$ ipython --no-banner

In [1]: import numpy as np

In [2]: np.set_printoptions(precision=1, suppress=True, linewidth=100)

In [3]: m1 = np.array([[3, 0, 1, 1, 0],
   ...:     [0, 3, 0, 1, 1],
   ...:     [1, 0, 3, 0, 1],
   ...:     [1, 1, 0, 3, 0],
   ...:     [0, 1, 1, 0, 3]])

In [4]: # symmetric

In [5]: L = np.linalg.cholesky(m1)

In [6]: print(np.diag(L) ** 2)
[3.  3.  2.7 2.3 2.3]

In [7]: print(round(float(np.prod(np.diag(L)) ** 2), 1), round(np.linalg.det(m1), 1))
125.0 125.0

In [8]: x = np.array([0, 0, 1, 0, 2])

In [9]: rhs = m1 @ x

In [10]: print(rhs)
[1 2 5 0 7]

In [11]: print(np.round(np.linalg.solve(m1.T, m1[3]), 1) + 0)
[0. 0. 0. 1. 0.]

In [12]: print(np.round(np.linalg.solve(m1, m1[:, 3]), 1) + 0)
[0. 0. 0. 1. 0.]

In [13]: ev, vecs = np.linalg.eigh(m1)

In [14]: x = np.array([0, -3, 2, 0, 1])

In [15]: print(np.round(vecs * np.maximum(ev, 0) @ vecs.T, 1) + 0)
[[3. 0. 1. 1. 0.]
 [0. 3. 0. 1. 1.]
 [1. 0. 3. 0. 1.]
 [1. 1. 0. 3. 0.]
 [0. 1. 1. 0. 3.]]

In [16]: print(np.abs(m1).sum(axis=1).max(), round(np.abs(ev).max(), 1))
5 5.0

In [17]: print(np.round(vecs * np.sqrt(ev) @ vecs.T, 1) + 0)
[[1.7 0.  0.3 0.3 0. ]
 [0.  1.7 0.  0.3 0.3]
 [0.3 0.  1.7 0.  0.3]
 [0.3 0.3 0.  1.7 0. ]
 [0.  0.3 0.3 0.  1.7]]

In [18]: x = np.ones(5)

In [19]: for _ in range(7):
    ...:     x = m1 @ x
    ...:     x /= np.linalg.norm(x)
    ...:     print(round(x @ m1 @ x, 1))
    ...: 
5.0
5.0
5.0
5.0
5.0
5.0
5.0

In [20]: print(x)
[0.4 0.4 0.4 0.4 0.4]

In [21]: print(np.round(np.linalg.eigvalsh(m1)[-1], 1))
5.0

In [22]: J = 0.2 ** np.abs(np.subtract.outer(np.arange(9), np.arange(9)))

In [23]: print(J.round(1) + 0)
[[1.  0.2 0.  0.  0.  0.  0.  0.  0. ]
 [0.2 1.  0.2 0.  0.  0.  0.  0.  0. ]
 [0.  0.2 1.  0.2 0.  0.  0.  0.  0. ]
 [0.  0.  0.2 1.  0.2 0.  0.  0.  0. ]
 [0.  0.  0.  0.2 1.  0.2 0.  0.  0. ]
 [0.  0.  0.  0.  0.2 1.  0.2 0.  0. ]
 [0.  0.  0.  0.  0.  0.2 1.  0.2 0. ]
 [0.  0.  0.  0.  0.  0.  0.2 1.  0.2]
 [0.  0.  0.  0.  0.  0.  0.  0.2 1. ]]

In [24]: # symmetric

In [25]: x = np.array([1, 2, 1, 9, 0, 3, 4, 7, 0])

In [26]: rhs = J @ x

In [27]: print(rhs)
[1.5 2.8 3.3 9.5 2.7 4.5 6.1 7.9 1.6]

In [28]: print(np.round(np.linalg.solve(J.T, J[6]), 1) + 0)
[0. 0. 0. 0. 0. 0. 1. 0. 0.]

In [29]: print(np.round(np.linalg.solve(J, 3 * rhs), 1) + 0)
[ 3.  6.  3. 27.  0.  9. 12. 21.  0.]

In [30]: ev, vecs = np.linalg.eigvalsh(J)
ValueError: too many values to unpack (expected 2)


In [31]: ev, vecs = np.linalg.eigh(J)

In [32]: print(np.round(vecs @ np.diag(ev) @ vecs.T, 1) + 0)
[[1.  0.2 0.  0.  0.  0.  0.  0.  0. ]
 [0.2 1.  0.2 0.  0.  0.  0.  0.  0. ]
 [0.  0.2 1.  0.2 0.  0.  0.  0.  0. ]
 [0.  0.  0.2 1.  0.2 0.  0.  0.  0. ]
 [0.  0.  0.  0.2 1.  0.2 0.  0.  0. ]
 [0.  0.  0.  0.  0.2 1.  0.2 0.  0. ]
 [0.  0.  0.  0.  0.  0.2 1.  0.2 0. ]
 [0.  0.  0.  0.  0.  0.  0.2 1.  0.2]
 [0.  0.  0.  0.  0.  0.  0.  0.2 1. ]]

In [33]: print(round(ev.sum(), 1), np.trace(J))
9.0 9.0

In [34]: print(np.linalg.eigvalsh(J + 3 * np.eye(9)))
[3.7 3.7 3.8 3.8 3.9 4.1 4.2 4.4 4.5]

In [35]: print(np.unique(ev.round(6) + 0, return_counts=True)[1])
[1 1 1 1 1 1 1 1 1]
